$ ipython --no-banner

In [1]: import numpy as np

In [2]: np.set_printoptions(suppress=True, linewidth=140)

In [3]: A = np.load("test1.npy")

In [4]: print(A)
[[-2  0  0  0  2  0]
 [ 0 -2  0  0  0  0]
 [ 0  0  0 -1  0  0]
 [ 0  0 -2 -2  0  1]
 [ 2  0  0  0 -2  0]
 [ 0  0  0 -2  0  0]]

In [5]: left, sig, Vh = np.linalg.svd(A)

In [6]: sig.round(2) + 0
Out[6]: array([4.  , 3.45, 2.  , 1.45, 0.  , 0.  ])

In [7]: Y = left[:, :4] @ np.diag(sig[:4]) @ Vh[:4]

In [8]: np.round(np.abs(A - Y).max(), 2)
Out[8]: np.float64(0.0)

In [9]: np.linalg.matrix_rank(A, rtol=0.05)
Out[9]: np.int64(4)

In [10]: A.reshape(-1, 2)
Out[10]: 
array([[-2,  0],
       [ 0,  0],
       [ 2,  0],
       [ 0, -2],
       [ 0,  0],
       [ 0,  0],
       [ 0,  0],
       [ 0, -1],
       [ 0,  0],
       [ 0,  0],
       [-2, -2],
       [ 0,  1],
       [ 2,  0],
       [ 0,  0],
       [-2,  0],
       [ 0,  0],
       [ 0, -2],
       [ 0,  0]])

In [11]: A.ravel(order="F")
Out[11]: 
array([-2,  0,  0,  0,  2,  0,  0, -2,  0,  0,  0,  0,  0,  0,  0, -2,  0,  0,  0,  0, -1, -2,  0, -2,  2,  0,  0,  0, -2,  0,  0,  0,  0,
        1,  0,  0])

In [12]: A.reshape(2, -1)
Out[12]: 
array([[-2,  0,  0,  0,  2,  0,  0, -2,  0,  0,  0,  0,  0,  0,  0, -1,  0,  0],
       [ 0,  0, -2, -2,  0,  1,  2,  0,  0,  0, -2,  0,  0,  0,  0, -2,  0,  0]])

In [13]: T = A.reshape(6, 2, -1)

In [14]: np.swapaxes(T, 1, 2)[2]
Out[14]: 
array([[ 0, -1],
       [ 0,  0],
       [ 0,  0]])

In [15]: T.sum(axis=1)
Out[15]: 
array([[-2,  2,  0],
       [ 0, -2,  0],
       [-1,  0,  0],
       [-2,  0, -1],
       [ 2, -2,  0],
       [-2,  0,  0]])

In [16]: np.einsum("ihd,ihd->ih", T, T)
Out[16]: 
array([[4, 4],
       [4, 0],
       [0, 1],
       [4, 5],
       [4, 4],
       [0, 4]])

In [17]: T.transpose(1, 0, 2)
Out[17]: 
array([[[-2,  0,  0],
        [ 0, -2,  0],
        [ 0,  0,  0],
        [ 0,  0, -2],
        [ 2,  0,  0],
        [ 0,  0,  0]],

       [[ 0,  2,  0],
        [ 0,  0,  0],
        [-1,  0,  0],
        [-2,  0,  1],
        [ 0, -2,  0],
        [-2,  0,  0]]])

In [18]: print(T[:, 0])
[[-2  0  0]
 [ 0 -2  0]
 [ 0  0  0]
 [ 0  0 -2]
 [ 2  0  0]
 [ 0  0  0]]

In [19]: T.shape
Out[19]: (6, 2, 3)

In [20]: rng = np.random.default_rng(805)

In [21]: lab = rng.permutation(6)

In [22]: lab
Out[22]: array([1, 0, 4, 3, 5, 2])

In [23]: Y = A[lab][:, lab]

In [24]: np.trace(Y)
Out[24]: np.int64(-8)

In [25]: print(np.allclose(Y, A))
False

In [26]: print(round(float(np.linalg.det(Y)), 2), np.round(np.linalg.det(A[lab]), 2))
0.0 0.0

In [27]: (np.linalg.matrix_power((A != 0) + (A.T != 0) + np.eye(6), 6) > 0).astype(int)
Out[27]: 
array([[1, 0, 0, 0, 1, 0],
       [0, 1, 0, 0, 0, 0],
       [0, 0, 1, 1, 0, 1],
       [0, 0, 1, 1, 0, 1],
       [1, 0, 0, 0, 1, 0],
       [0, 0, 1, 1, 0, 1]])

In [28]: np.round(np.sort(np.linalg.eigvals(A).real), 2) + 0
Out[28]: array([-4., -2., -2.,  0.,  0.,  0.])

In [29]: print(round(np.linalg.det(A), 2))
0.0

In [30]: np.flatnonzero(np.linalg.matrix_power((A != 0) + (A.T != 0) + np.eye(6), 6)[5])
Out[30]: array([2, 3, 5])

In [31]: K = np.loadtxt("a.csv", delimiter=",")

In [32]: print(K)
[[-5.  5.  0.  0.  0.  0.]
 [-2. -3.  0.  0.  0.  0.]
 [ 4.  3.  0.  0.  0.  0.]
 [ 0.  0. -5.  5.  0.  0.]
 [ 0.  0. -2. -3.  0.  0.]
 [ 0.  0.  4.  3.  0.  0.]
 [ 0.  0.  0.  0. -5.  5.]
 [ 0.  0.  0.  0. -2. -3.]
 [ 0.  0.  0.  0.  4.  3.]]

In [33]: x0 = np.array([1, 1, 2, 2, 1, -1])

In [34]: rhs = K @ x0

In [35]: rhs
Out[35]: array([  0.,  -5.,   7.,   0., -10.,  14., -10.,   1.,   1.])

In [36]: print(np.round(np.linalg.lstsq(K, rhs)[0], 2))
[ 1.  1.  2.  2.  1. -1.]

In [37]: rhs = rhs + 0.1 * rng.normal(size=9)

In [38]: rhs.round(2)
Out[38]: array([-0.01, -5.  ,  6.96, -0.12, -9.89, 13.77, -9.81,  1.02,  1.1 ])

In [39]: coef, *_ = np.linalg.lstsq(K, rhs)

In [40]: round(np.linalg.norm(rhs - K @ coef), 2)
Out[40]: np.float64(0.12)

In [41]: [round(float(np.linalg.norm(np.linalg.solve(K.T @ K + lam * np.eye(6), K.T @ rhs))), 2) for lam in (0, 1, 10, 100)]
Out[41]: [3.42, 3.33, 2.72, 0.97]

In [42]: x0 = np.array([-3, 2, -2, -2, 4, 4])

In [43]: rhs = K @ x0

In [44]: coef, lr = np.zeros(6), 1 / np.linalg.norm(K, 2) ** 2

In [45]: for i in range(20):
    ...:     coef -= lr * K.T @ (K @ coef - rhs)
    ...:     if i % 5 == 0: print(i, round(np.linalg.norm(K @ coef - rhs), 2))
    ...: 
0 10.64
5 0.02
10 0.0
15 0.0

In [46]: print(coef.round(2))
[-3.  2. -2. -2.  4.  4.]

In [47]: round(np.linalg.cond(K), 2)
Out[47]: np.float64(1.18)

In [48]: M = np.array([[0, -4, 2], [-3, 4, 5], [5, 3, 1], [-1, 4, -4], [4, 3, 0]]) * (rng.random((5, 3)) < 0.3)

In [49]: M
Out[49]: 
array([[ 0,  0,  2],
       [ 0,  0,  0],
       [ 0,  0,  0],
       [ 0,  4, -4],
       [ 0,  0,  0]])

In [50]: # rows 1 and 2 are equal

In [51]: left, sig, Vh = np.linalg.svd(M)

In [52]: V = Vh[:(sig > 1e-8).sum()]

In [53]: x0 = M[2] + 4 * M[4] + rng.integers(2) * np.eye(3)[0]

In [54]: x0
Out[54]: array([0., 0., 0.])

In [55]: np.round(V.T @ V, 2) + 0
Out[55]: 
array([[0., 0., 0.],
       [0., 1., 0.],
       [0., 0., 1.]])

In [56]: left, sig, Vh = np.linalg.svd(M)

In [57]: sig.round(2)
Out[57]: array([5.84, 1.37, 0.  ])

In [58]: np.argmax(sig[:-1] / (sig[1:] + 1e-6)) + 1
Out[58]: np.int64(2)

In [59]: Y = left[:, :2] @ np.diag(sig[:2]) @ Vh[:2]

In [60]: round(np.linalg.norm(M - Y, 2), 2), sig[2]
Out[60]: (np.float64(0.0), np.float64(0.0))

In [61]: Y.round(2) + 0
Out[61]: 
array([[ 0.,  0.,  2.],
       [ 0.,  0.,  0.],
       [ 0.,  0.,  0.],
       [ 0.,  4., -4.],
       [ 0.,  0.,  0.]])

In [62]: np.round(np.abs(M - Y).max(), 2)
Out[62]: np.float64(0.0)

In [63]: [round(float(x), 2) for x in np.linalg.svd(M, compute_uv=False)[:3]]
Out[63]: [5.84, 1.37, 0.0]

In [64]: np.linalg.matrix_rank(M, rtol=0.1)
Out[64]: np.int64(2)

In [65]: print(np.argsort(-np.linalg.norm(M, axis=0).round(6), kind="stable")[:3])
[2 1 0]

In [66]: arr = np.diag(5 * np.array([0, 1, -4])) + np.array([[-3, 4, -4], [3, 4, 1], [-3, -5, -2]])

In [67]: arr
Out[67]: 
array([[ -3,   4,  -4],
       [  3,   9,   1],
       [ -3,  -5, -22]])

In [68]: Y = K / np.linalg.norm(K, axis=1, keepdims=True)

In [69]: C2 = Y @ Y.T

In [70]: np.argwhere(np.triu(np.abs(C2) > 0.95, 1))
Out[70]: array([], shape=(0, 2), dtype=int64)

In [71]: print((np.abs(C2) > 0.9).astype(int))
[[1 0 0 0 0 0 0 0 0]
 [0 1 1 0 0 0 0 0 0]
 [0 1 1 0 0 0 0 0 0]
 [0 0 0 1 0 0 0 0 0]
 [0 0 0 0 1 1 0 0 0]
 [0 0 0 0 1 1 0 0 0]
 [0 0 0 0 0 0 1 0 0]
 [0 0 0 0 0 0 0 1 1]
 [0 0 0 0 0 0 0 1 1]]

In [72]: print(np.round(np.linalg.norm(Y, axis=1), 2))
[1. 1. 1. 1. 1. 1. 1. 1. 1.]

In [73]: np.degrees(np.arccos(np.clip(C2[8, 5], -1, 1)))
Out[73]: np.float64(90.0)

In [74]: basis = np.array([[-2, 1, 1]])

In [75]: X = rng.normal(size=(19, 1)) @ basis + np.array([0, 3, 1])

In [76]: print(X.round(2))
[[ 0.01  3.    1.  ]
 [-1.25  3.62  1.62]
 [ 3.6   1.2  -0.8 ]
 [ 1.4   2.3   0.3 ]
 [-0.48  3.24  1.24]
 [-2.54  4.27  2.27]
 [ 1.11  2.45  0.45]
 [-0.75  3.37  1.37]
 [-2.02  4.01  2.01]
 [-3.39  4.69  2.69]
 [-1.4   3.7   1.7 ]
 [ 0.72  2.64  0.64]
 [ 2.31  1.85 -0.15]
 [ 2.73  1.64 -0.36]
 [ 1.98  2.01  0.01]
 [-3.2   4.6   2.6 ]
 [ 0.28  2.86  0.86]
 [-4.54  5.27  3.27]
 [-2.38  4.19  2.19]]

In [77]: Y = X + rng.integers(-2, 3, (19, 2)) @ rng.integers(-2, 3, (2, 3))

In [78]: Y.round(2)
Out[78]: 
array([[ 2.01, -1.  , -1.  ],
       [-3.25,  7.62,  3.62],
       [ 3.6 , -0.8 ,  1.2 ],
       [ 1.4 ,  2.3 ,  0.3 ],
       [-0.48,  3.24,  1.24],
       [-4.54,  4.27,  8.27],
       [ 3.11,  0.45, -3.55],
       [ 1.25, -0.63, -0.63],
       [-2.02,  3.01,  3.01],
       [-2.39,  3.69,  0.69],
       [-3.4 ,  3.7 ,  7.7 ],
       [-1.28,  2.64,  6.64],
       [ 0.31,  4.85,  2.85],
       [ 1.73,  2.64,  1.64],
       [-0.02,  5.01,  3.01],
       [-3.2 ,  5.6 ,  1.6 ],
       [-1.72,  3.86,  5.86],
       [-4.54,  7.27,  1.27],
       [-2.38,  4.19,  2.19]])

In [79]: Y - X
Out[79]: 
array([[ 2., -4., -2.],
       [-2.,  4.,  2.],
       [ 0., -2.,  2.],
       [ 0.,  0.,  0.],
       [ 0.,  0.,  0.],
       [-2.,  0.,  6.],
       [ 2., -2., -4.],
       [ 2., -4., -2.],
       [ 0., -1.,  1.],
       [ 1., -1., -2.],
       [-2.,  0.,  6.],
       [-2.,  0.,  6.],
       [-2.,  3.,  3.],
       [-1.,  1.,  2.],
       [-2.,  3.,  3.],
       [ 0.,  1., -1.],
       [-2.,  1.,  5.],
       [ 0.,  2., -2.],
       [ 0.,  0.,  0.]])

In [80]: np.abs(Y - X).sum(axis=1)
Out[80]: array([8., 8., 4., 0., 0., 8., 8., 8., 2., 4., 8., 8., 8., 4., 8., 2., 8., 4., 0.])
